$ ipython --no-banner

In [1]: import numpy as np

In [2]: from numpy import linalg as LA

In [3]: np.set_printoptions(suppress=True, linewidth=140)

In [4]: def rd(a):
   ...:     return np.round(a, 2) + 0
   ...: 

In [5]: A = np.load("block7.npy")

In [6]: print(A)
[[-0.2 -1.  -1.7]
 [-2.7 -0.4  0. ]
 [ 0.7  0.3  0.8]
 [ 2.4  1.   1.2]
 [-0.4 -1.7  1.5]
 [-1.1  0.4  1.1]
 [-0.1  1.   1.3]
 [-5.  16.   7. ]
 [-0.1  0.7 -0.4]
 [-1.5  1.1 -1.1]
 [-0.9  0.7  1.6]
 [-0.9 -0.2  1.2]
 [-0.1  0.5 -0.2]
 [ 0.8 -0.5 -1. ]
 [ 1.1  0.7 -1.4]
 [ 0.9 -0.6 -0.3]
 [-0.4  2.1  0.1]
 [ 0.4  0.1  0.3]
 [-1.6  0.7 -1.6]
 [-2.3 -0.1  1. ]
 [-0.9 -0.7 -2. ]
 [ 0.6  1.3  0.5]
 [ 0.  -1.4  0.1]
 [-0.4 -0.1 -1. ]
 [-1.   0.7 -0.2]
 [-0.1 -0.3 -0.4]
 [-0.2  1.4 -0.9]
 [-0.7 -1.2  0.8]]

In [7]: x = np.array([2, 1, 0])

In [8]: target = A @ x

In [9]: print(rd(LA.pinv(A) @ A))
[[1. 0. 0.]
 [0. 1. 0.]
 [0. 0. 1.]]

In [10]: try:
    ...:     LA.solve(A, target)
    ...: except LA.LinAlgError as e:
    ...:     print("failed:", e)
    ...: 
failed: Last 2 dimensions of the array must be square

In [11]: rng = np.random.default_rng(51)

In [12]: target = target + 0.05 * rng.normal(size=28)

In [13]: print(rd(target))
[-1.43 -5.83  1.7   5.86 -2.52 -1.86  0.76  6.09  0.48 -1.96 -1.12 -1.99  0.31  1.19  2.89  1.12  1.38  0.91 -2.48 -4.73 -2.55  2.58 -1.48
 -0.93 -1.36 -0.43  1.02 -2.64]

In [14]: beta, *_ = LA.lstsq(A, target)

In [15]: print(beta.round())
[ 2.  1. -0.]

In [16]: print(rd(LA.norm(target - A @ beta)))
0.21

In [17]: print([round(float(LA.norm(LA.solve(A.T @ A + lam * np.eye(3), A.T @ target))), 2) for lam in (0, 1, 10, 100)])
[2.26, 2.19, 1.73, 0.6]

In [18]: E = np.loadtxt("data.csv", delimiter=",")

In [19]: print(E)
[[ 0.6 -1.4 -0.5 -1.3]
 [ 0.3 -1.3 -1.9  0.4]
 [-0.6  0.5  1.1 -0.9]
 [-0.4 -0.2  0.2 -0.4]
 [ 1.3  0.2  0.1  1.5]
 [ 0.9 -2.   0.8  0.6]
 [ 0.6  0.5  0.3 -0.7]
 [ 0.4  1.4  0.8  0.9]
 [ 0.1  0.5 -0.5 -0.3]
 [-1.3  2.   0.  -0.8]
 [-0.7 -1.1  0.4  0.1]
 [ 0.  -0.3  1.3  0.2]
 [-0.3 -1.2  0.9 -1.2]
 [ 0.4  1.3 -0.6 -0.4]
 [-1.1  1.   0.7 -1.5]
 [-2.   0.6  0.5 -0.6]
 [ 0.1  0.4 -0.8 -1.6]
 [-2.  -5.   9.5 -3.5]
 [-1.5 -1.1 -0.7  0.3]
 [-2.   1.3 -1.1 -1.4]
 [ 0.5  0.5 -0.8 -1.6]
 [ 2.7  0.8  0.4 -0.8]
 [-0.7 -0.1 -0.5  0.7]
 [ 0.1  0.2 -0.8 -0.4]
 [-0.9  0.9  0.  -0.1]
 [-0.7 -2.1 -1.4  1.3]
 [ 2.1  1.5  0.3  0.1]]

In [20]: labels = rng.permutation(3)

In [21]: other = A[:, labels] * rng.choice([-1, 1], 3)

In [22]: print(other)
[[  0.2   1.   -1.7]
 [  2.7   0.4   0. ]
 [ -0.7  -0.3   0.8]
 [ -2.4  -1.    1.2]
 [  0.4   1.7   1.5]
 [  1.1  -0.4   1.1]
 [  0.1  -1.    1.3]
 [  5.  -16.    7. ]
 [  0.1  -0.7  -0.4]
 [  1.5  -1.1  -1.1]
 [  0.9  -0.7   1.6]
 [  0.9   0.2   1.2]
 [  0.1  -0.5  -0.2]
 [ -0.8   0.5  -1. ]
 [ -1.1  -0.7  -1.4]
 [ -0.9   0.6  -0.3]
 [  0.4  -2.1   0.1]
 [ -0.4  -0.1   0.3]
 [  1.6  -0.7  -1.6]
 [  2.3   0.1   1. ]
 [  0.9   0.7  -2. ]
 [ -0.6  -1.3   0.5]
 [ -0.    1.4   0.1]
 [  0.4   0.1  -1. ]
 [  1.   -0.7  -0.2]
 [  0.1   0.3  -0.4]
 [  0.2  -1.4  -0.9]
 [  0.7   1.2   0.8]]

In [23]: U, _, VT = LA.svd(A.T @ other)

In [24]: print(rd(U @ VT))
[[-1.  0.  0.]
 [ 0. -1.  0.]
 [ 0.  0.  1.]]
